% ipython --no-banner

In [1]: import numpy as np

In [2]: np.set_printoptions(precision=1, suppress=True, linewidth=160, legacy="1.25")

In [3]: tidy = lambda a: np.round(a, 1) + 0

In [4]: M = np.load("a.npy")

In [5]: print(M)
[[ 1  1  0  0]
 [-2  0  0  0]
 [ 0  0  1  1]
 [ 0  0 -2  0]]

In [6]: U, sigma = np.linalg.svd(M)
Traceback (most recent call last):
  Cell In[6], line 1
    U, sigma = np.linalg.svd(M)
ValueError: too many values to unpack (expected 2)


In [7]: U, sigma, VT = np.linalg.svd(M, full_matrices=False)

In [8]: print(tidy(U.T @ M @ VT.T))
[[2.3 0.  0.  0. ]
 [0.  2.3 0.  0. ]
 [0.  0.  0.9 0. ]
 [0.  0.  0.  0.9]]

In [9]: print(tidy(np.sqrt((sigma ** 2).sum())), tidy(np.linalg.norm(M)))
3.5 3.5

In [10]: print(tidy(U.T @ U))
[[1. 0. 0. 0.]
 [0. 1. 0. 0.]
 [0. 0. 1. 0.]
 [0. 0. 0. 1.]]

In [11]: print(tidy(sigma / sigma[0]))
[1.  1.  0.4 0.4]

In [12]: print(tidy(np.cumsum(sigma ** 2) / np.sum(sigma ** 2)))
[0.4 0.9 0.9 1. ]

In [13]: print((sigma > 1e-8).sum())
4

In [14]: vec = np.array([-1, 2, 3, 2])

In [15]: target = M @ vec

In [16]: print(target)
[ 1  2  5 -6]

In [17]: print(tidy(np.linalg.solve(M, target)))
[-1.  2.  3.  2.]

In [18]: print(tidy(np.linalg.solve(M, target + M[:, 2])))
[-1.  2.  4.  2.]

In [19]: hat = np.triu(np.array([[-1, 3, -1, -1], [3, -2, 0, 2], [3, -3, 1, 0], [3, -3, -3, 1]]), 1) + np.eye(4)

In [20]: B = hat @ M @ np.linalg.inv(hat)

In [21]: print(tidy(np.linalg.det(B)))
4.0

In [22]: print(np.trace(B), np.trace(M))
2.0 2

In [23]: print(tidy(np.poly(B)))
[ 1. -2.  5. -4.  4.]

In [24]: print(np.linalg.matrix_rank(B))
4

In [25]: Q, r_ = np.linalg.qr(M)

In [26]: print(tidy(r_))
[[-2.2 -0.4  0.   0. ]
 [ 0.   0.9  0.   0. ]
 [ 0.   0.  -2.2 -0.4]
 [ 0.   0.   0.   0.9]]

In [27]: print(tidy(Q @ r_))
[[ 1.  1.  0.  0.]
 [-2.  0.  0.  0.]
 [ 0.  0.  1.  1.]
 [ 0.  0. -2.  0.]]

In [28]: print(tidy(abs(r_[0, 0])), tidy(np.linalg.norm(M[:, 0])))
2.2 2.2

In [29]: print(np.allclose(r_.T @ r_, M.T @ M))
True

In [30]: print(tidy(np.trace(Q @ Q.T)))
4.0

In [31]: print(tidy(Q.T @ Q))
[[1. 0. 0. 0.]
 [0. 1. 0. 0.]
 [0. 0. 1. 0.]
 [0. 0. 0. 1.]]

In [32]: print(tidy(np.abs(np.diag(r_))))
[2.2 0.9 2.2 0.9]

In [33]: print(M @ M)
[[-1  1  0  0]
 [-2 -2  0  0]
 [ 0  0 -1  1]
 [ 0  0 -2 -2]]

In [34]: print(tidy(np.linalg.det(M)))
4.0

In [35]: print(tidy(np.sort(np.abs(np.linalg.eigvals(M)))))
[1.4 1.4 1.4 1.4]

In [36]: np.linalg.determinant(M)
Traceback (most recent call last):
  Cell In[36], line 1
    np.linalg.determinant(M)
AttributeError: module 'numpy.linalg' has no attribute 'determinant'


In [37]: print((M + M.T) / 2)
[[ 1.  -0.5  0.   0. ]
 [-0.5  0.   0.   0. ]
 [ 0.   0.   1.  -0.5]
 [ 0.   0.  -0.5  0. ]]

In [38]: arr = np.load("w.npy")

In [39]: print(arr)
[[-2.  1.  0.]
 [-2.  1.  0.]
 [ 0.  0. -1.]]

In [40]: print(np.linalg.lstsq(arr[:-1].T, arr[-1])[2])
1

In [41]: print(np.abs(np.diag(np.linalg.qr(arr)[1])) > 1e-9)
[ True False  True]

In [42]: print(tidy(np.linalg.eigvals(arr).sum().real))
-2.0

In [43]: print(np.kron(np.eye(2, dtype=int), arr))
[[-2.  1.  0. -0.  0.  0.]
 [-2.  1.  0. -0.  0.  0.]
 [ 0.  0. -1.  0.  0. -0.]
 [-0.  0.  0. -2.  1.  0.]
 [-0.  0.  0. -2.  1.  0.]
 [ 0.  0. -0.  0.  0. -1.]]

In [44]: print(tidy(np.linalg.det(arr.T)))
0.0

In [45]: rng = np.random.default_rng(12293)

In [46]: B = arr + rng.integers(-2, 3, (3, 2)) @ rng.integers(-2, 3, (2, 3))

In [47]: print(B)
[[ 1.  0.  0.]
 [ 0.  7.  4.]
 [ 0.  0. -1.]]

In [48]: print(np.linalg.matrix_rank(B - arr, tol=1e-8))
2

In [49]: print(tidy(np.linalg.svd(B - arr, compute_uv=False)))
[7.5 3.2 0. ]

In [50]: print(B - arr)
[[ 3. -1.  0.]
 [ 2.  6.  4.]
 [ 0.  0.  0.]]

In [51]: X = np.load("case12.npy")

In [52]: print(tidy(X))
[[ 0.6  0.4 -0.1 -0.1  0.3]
 [ 0.4  0.6  0.1  0.1 -0.2]
 [-0.1  0.1  1.   0.   0.1]
 [-0.1  0.1  0.   1.   0. ]
 [ 0.3 -0.2  0.1  0.   0.9]]

In [53]: U, sigma, VT = np.linalg.svd(X)

In [54]: print(np.argmax(sigma[:-1] / (sigma[1:] + 1e-6)) + 1)
4

In [55]: print(tidy(sigma))
[1. 1. 1. 1. 0.]

In [56]: B = U[:, :4] @ np.diag(sigma[:4]) @ VT[:4]

In [57]: print(tidy(B))
[[ 0.6  0.4 -0.1 -0.1  0.3]
 [ 0.4  0.6  0.1  0.1 -0.2]
 [-0.1  0.1  1.   0.   0.1]
 [-0.1  0.1  0.   1.   0. ]
 [ 0.3 -0.2  0.1  0.   0.9]]

In [58]: print(tidy(np.linalg.norm(X - B) / np.linalg.norm(X)))
0.0

In [59]: print(np.linalg.matrix_rank(B))
4

In [60]: lab = rng.permutation(5)

In [61]: print(lab)
[1 0 4 3 2]

In [62]: B = X[lab][:, lab]

In [63]: print(tidy(np.sort(np.abs(np.linalg.eigvals(B)))))
[0. 1. 1. 1. 1.]

In [64]: print(np.allclose(B, X))
False

In [65]: ev, vecs = np.linalg.eigh(X)

In [66]: vec = np.array([-1, -1, -2, 3, 2])

In [67]: print(tidy(vec @ X @ vec))
18.3

In [68]: U, sigma, VT = np.linalg.svd(X)

In [69]: vecs = VT[:(sigma > 1e-8).sum()]

In [70]: vec = X[4] + -1 * X[2] + rng.integers(2) * np.eye(5)[0]

In [71]: print(tidy(vec))
[ 1.4 -0.3 -0.9  0.1  0.8]

In [72]: print(np.linalg.matrix_rank(np.vstack([X, vec])))
5

In [73]: print(tidy(np.linalg.norm(vec - vecs.T @ vecs @ vec)))
0.7

In [74]: ev, vecs = np.linalg.eigh(X)

In [75]: print(tidy(np.linalg.eigvalsh(X + -2 * np.eye(5))))
[-2. -1. -1. -1. -1.]

In [76]: print((ev > 1e-8).sum(), (ev < -1e-8).sum())
4 0

In [77]: F = np.load("sample8.npy")

In [78]: print(F)
[[4 3 1 0]
 [0 0 2 4]
 [0 0 1 5]
 [0 0 0 2]]

In [79]: U, sigma, VT = np.linalg.svd(F)

In [80]: vecs = VT[:(sigma > 1e-8).sum()]

In [81]: vec = F[1] + 3 * F[0] + rng.integers(2) * np.eye(4)[1]

In [82]: print(vec)
[12. 10.  5.  4.]

In [83]: print(tidy(np.diag(vecs.T @ vecs)))
[0.6 0.4 1.  1. ]

In [84]: print(tidy(vecs.T @ vecs))
[[0.6 0.5 0.  0. ]
 [0.5 0.4 0.  0. ]
 [0.  0.  1.  0. ]
 [0.  0.  0.  1. ]]

In [85]: print(np.allclose(vecs.T @ vecs @ vec, vec))
False

In [86]: print(tidy(np.linalg.norm(vec - vecs.T @ vecs @ vec)))
0.8

In [87]: print([int(np.linalg.matrix_rank(np.linalg.matrix_power(F, p))) for p in range(1, 5)])
[3, 3, 3, 3]

In [88]: print(F @ F)
[[16 12 11 17]
 [ 0  0  2 18]
 [ 0  0  1 15]
 [ 0  0  0  4]]

In [89]: print(np.linalg.matrix_power(F - np.diag(np.diag(F)), 4))
[[0 0 0 0]
 [0 0 0 0]
 [0 0 0 0]
 [0 0 0 0]]

In [90]: U, sigma = np.linalg.svd(F)
Traceback (most recent call last):
  Cell In[90], line 1
    U, sigma = np.linalg.svd(F)
ValueError: too many values to unpack (expected 2)


In [91]: U, sigma, VT = np.linalg.svd(F, full_matrices=False)

In [92]: print(tidy(U.T @ U))
[[1. 0. 0. 0.]
 [0. 1. 0. 0.]
 [0. 0. 1. 0.]
 [0. 0. 0. 1.]]

In [93]: print(U.shape, sigma.shape, VT.shape)
(4, 4) (4,) (4, 4)

In [94]: print(tidy(sigma))
[7.  5.1 1.1 0. ]

In [95]: print(tidy(np.cumsum(sigma ** 2) / np.sum(sigma ** 2)))
[0.6 1.  1.  1. ]

In [96]: print(np.abs(U[:, 0]).round(6).argmax())
2

In [97]: print(tidy(np.sqrt((sigma ** 2).sum())), tidy(np.linalg.norm(F)))
8.7 8.7

In [98]: print(tidy(sigma / sigma[0]))
[1.  0.7 0.2 0. ]

In [99]: print(tidy(np.abs(VT[0])))
[0.  0.  0.3 1. ]

In [100]: print(tidy(np.linalg.det(2 * F)), tidy(np.linalg.det(F)))
0.0 0.0

In [101]: print(tidy(np.linalg.eigvals(F).sum().real))
7.0

In [102]: print(tidy(np.linalg.det(F[::-1])))
0.0

In [103]: print(np.kron(np.eye(2, dtype=int), F))
[[4 3 1 0 0 0 0 0]
 [0 0 2 4 0 0 0 0]
 [0 0 1 5 0 0 0 0]
 [0 0 0 2 0 0 0 0]
 [0 0 0 0 4 3 1 0]
 [0 0 0 0 0 0 2 4]
 [0 0 0 0 0 0 1 5]
 [0 0 0 0 0 0 0 2]]

In [104]: print(np.einsum("ij,ji->", F, F))
21

In [105]: print(np.einsum("ii->", F))
7

In [106]: print(tidy(np.linalg.eigvals(F)))
[4. 0. 1. 2.]

In [107]: hat = np.triu(np.array([[1, 1, 0, 2], [0, 0, 2, 3], [2, 0, 2, 0], [2, 2, 3, 3]]), 1) + np.eye(4)

In [108]: B = hat @ F @ np.linalg.inv(hat)

In [109]: print(tidy(np.linalg.det(B)))
0.0

In [110]: print(B)
[[ 4. -1.  5.  3.]
 [ 0.  0.  4. 20.]
 [ 0.  0.  1.  5.]
 [ 0.  0.  0.  2.]]

In [111]: print(np.trace(B), np.trace(F))
7.0 7

In [112]: data = np.load("run17.npy")

In [113]: print(data)
[[-15  15 -10  15 -15 -10 -10]
 [-18  18 -12  18 -18 -12 -12]
 [ 21 -21  14 -21  21  14  14]
 [ 24 -24  16 -24  24  16  16]
 [-12  12  -8  12 -12  -8  -8]]

In [114]: vec = np.array([8, 7, 4])

In [115]: print(arr @ vec)
[-9. -9. -4.]

In [116]: print((arr * vec).sum(axis=1))
[-9. -9. -4.]

In [117]: print((arr @ vec).argmax())
2

In [118]: print(np.linalg.norm(arr @ vec) <= np.linalg.norm(arr, 2) * np.linalg.norm(vec) + 1e-9)
True

In [119]: print(arr * vec)
[[-16.   7.   0.]
 [-16.   7.   0.]
 [  0.   0.  -4.]]

In [120]: print(np.sign((arr @ vec).round(6)))
[-1. -1. -1.]

In [121]: print(arr @ (2 * vec))
[-18. -18.  -8.]

In [122]: B = data + rng.integers(-2, 3, (5, 1)) @ rng.integers(-2, 3, (1, 7))

In [123]: print(B)
[[-16  16 -11  16 -14  -9 -12]
 [-16  16 -10  16 -20 -14  -8]
 [ 20 -20  13 -20  22  15  12]
 [ 25 -25  17 -25  23  15  18]
 [-11  11  -7  11 -13  -9  -6]]

In [124]: print(np.linalg.matrix_rank(B - data, tol=1e-8))
1

In [125]: print(B - data)
[[-1  1 -1  1  1  1 -2]
 [ 2 -2  2 -2 -2 -2  4]
 [-1  1 -1  1  1  1 -2]
 [ 1 -1  1 -1 -1 -1  2]
 [ 1 -1  1 -1 -1 -1  2]]

In [126]: feats = np.array([[-4, -4, -4, 0, 24, -3, 3, 8],
     ...:     [-7, -6, 4, -1, 24, -8, 4, 8],
     ...:     [-3, -5, 4, 0, 3, -9, 4, 1]])

In [127]: B = feats / np.sqrt((feats ** 2).mean(axis=1, keepdims=True))

In [128]: print(tidy(B[2]))
[-0.7 -1.1  0.9  0.   0.7 -2.   0.9  0.2]

In [129]: cov = feats.T @ feats

In [130]: print(np.linalg.matrix_rank(cov))
3

In [131]: print(tidy(np.linalg.eigvalsh(cov)[::-1]))
[1529.3  143.2   12.5    0.     0.     0.     0.     0. ]

In [132]: print(np.trace(cov), (feats ** 2).sum())
1685 1685

In [133]: print(np.diag(cov))
[  74   77   48    1 1161  154   41  129]

In [134]: u = np.array([1, 2, 0])

In [135]: print(np.correlate(feats[2], feats[0], "full"))
[ -24  -49   26  -45 -108   45   28  135 -221   65   48    8   16  -20   -4]

In [136]: print(np.convolve(feats[2], u))
[ -3 -11  -6   8   3  -3 -14   9   2   0]

In [137]: B = feats + rng.integers(-2, 3, (3, 2)) @ rng.integers(-2, 3, (2, 8))

In [138]: print(B)
[[ -4  -2 -10   2  16  -7   9   6]
 [ -6  -4   0  -1  18 -11   9   6]
 [ -1  -5   8  -4   7  -7   2   1]]

In [139]: print(B - feats)
[[ 0  2 -6  2 -8 -4  6 -2]
 [ 1  2 -4  0 -6 -3  5 -2]
 [ 2  0  4 -4  4  2 -2  0]]

In [140]: print(tidy(np.linalg.svd(B - feats, compute_uv=False)))
[17.3  4.6  0. ]

In [141]: print(np.linalg.matrix_rank(B - feats, tol=1e-8))
2

In [142]: u = np.array([-1, 2, 2])

In [143]: print(np.convolve(B[0], u))
[  4  -6  -2 -26 -32  43   9  -2  30  12]

In [144]: print(np.polyval(u, B[0]))
[ -22   -6 -118    2 -222  -61  -61  -22]

In [145]: J = np.loadtxt("arr.csv", delimiter=",")

In [146]: print(tidy(J))
[[-0.4  4.7 -1.5]
 [-2.5 -3.5  2.6]
 [-1.   4.7 -1.2]
 [-4.5  0.7  2.1]
 [-0.3  4.7 -1.6]
 [-1.1 -4.4  2.2]
 [-4.4  1.4  1.8]
 [ 4.5 -0.9 -2.1]
 [ 2.1 -4.5  0.6]
 [ 4.4 -1.4 -1.8]
 [-0.4 -4.6  1.9]
 [-4.5  0.8  2.1]
 [-3.3  3.8  0.3]
 [-4.5  0.9  2. ]
 [-1.1  4.7 -1.1]
 [-4.3  2.2  1.5]
 [ 3.7 -3.2 -0.8]
 [ 1.   4.4 -2.1]
 [-3.8 -1.8  2.7]
 [-1.4 -4.2  2.3]]

In [147]: theta = np.radians(135)

In [148]: r_ = np.eye(3)

In [149]: r_[1, 1] = r_[0, 0] = np.cos(theta)

In [150]: r_[1, 0], r_[0, 1] = -np.sin(theta), np.sin(theta)

In [151]: print(tidy(r_))
[[-0.7  0.7  0. ]
 [-0.7 -0.7  0. ]
 [ 0.   0.   1. ]]

In [152]: B = J @ r_.T

In [153]: print(np.allclose(J @ J.T, B @ B.T))
True

In [154]: print(tidy(np.linalg.svd(J, compute_uv=False)), tidy(np.linalg.svd(B, compute_uv=False)))
[16.5 15.1  0. ] [16.5 15.1  0. ]

In [155]: print(tidy(B))
[[ 3.6 -3.1 -1.5]
 [-0.7  4.2  2.6]
 [ 4.1 -2.6 -1.2]
 [ 3.6  2.7  2.1]
 [ 3.5 -3.2 -1.6]
 [-2.3  3.8  2.2]
 [ 4.2  2.1  1.8]
 [-3.8 -2.6 -2.1]
 [-4.7  1.7  0.6]
 [-4.1 -2.1 -1.8]
 [-3.   3.5  1.9]
 [ 3.7  2.6  2.1]
 [ 5.  -0.4  0.3]
 [ 3.8  2.5  2. ]
 [ 4.2 -2.5 -1.1]
 [ 4.5  1.5  1.5]
 [-4.9 -0.4 -0.8]
 [ 2.5 -3.8 -2.1]
 [ 1.4  4.   2.7]
 [-2.   4.   2.3]]

In [156]: print(np.allclose(np.linalg.norm(J, axis=1), np.linalg.norm(B, axis=1)))
True

In [157]: print(tidy(np.linalg.det(r_)), tidy(np.trace(r_)))
1.0 -0.4

In [158]: U, sigma, VT = np.linalg.svd(J)

In [159]: vecs = VT[:(sigma > 1e-8).sum()]

In [160]: vec = J[15] + 3 * J[4] + rng.integers(2) * np.eye(3)[2]

In [161]: print(tidy(vec))
[-5.1 16.4 -3.3]

In [162]: print(np.linalg.matrix_rank(np.vstack([J, vec])))
2

In [163]: print(np.allclose(vecs.T @ vecs @ vec, vec))
True

In [164]: print(tidy(np.diag(vecs.T @ vecs)))
[0.8 0.9 0.3]

In [165]: basis = J[[10, 6]].astype(float)

In [166]: for _ in range(3):
     ...:     lab = np.linalg.norm(J[:, None] - basis, axis=-1).argmin(axis=1)
     ...:     basis = np.array([J[lab == j].mean(axis=0) for j in range(2)])
     ...: 

In [167]: print(lab)
[1 0 1 1 1 0 1 0 0 0 0 1 1 1 1 1 0 1 1 0]

In [168]: print(np.abs(basis[1] - basis[0]).argmax())
1

In [169]: print(np.bincount(lab))
[ 8 12]

In [170]: print(tidy(basis[1] - basis[0]))
[-3.8  5.9 -0.2]
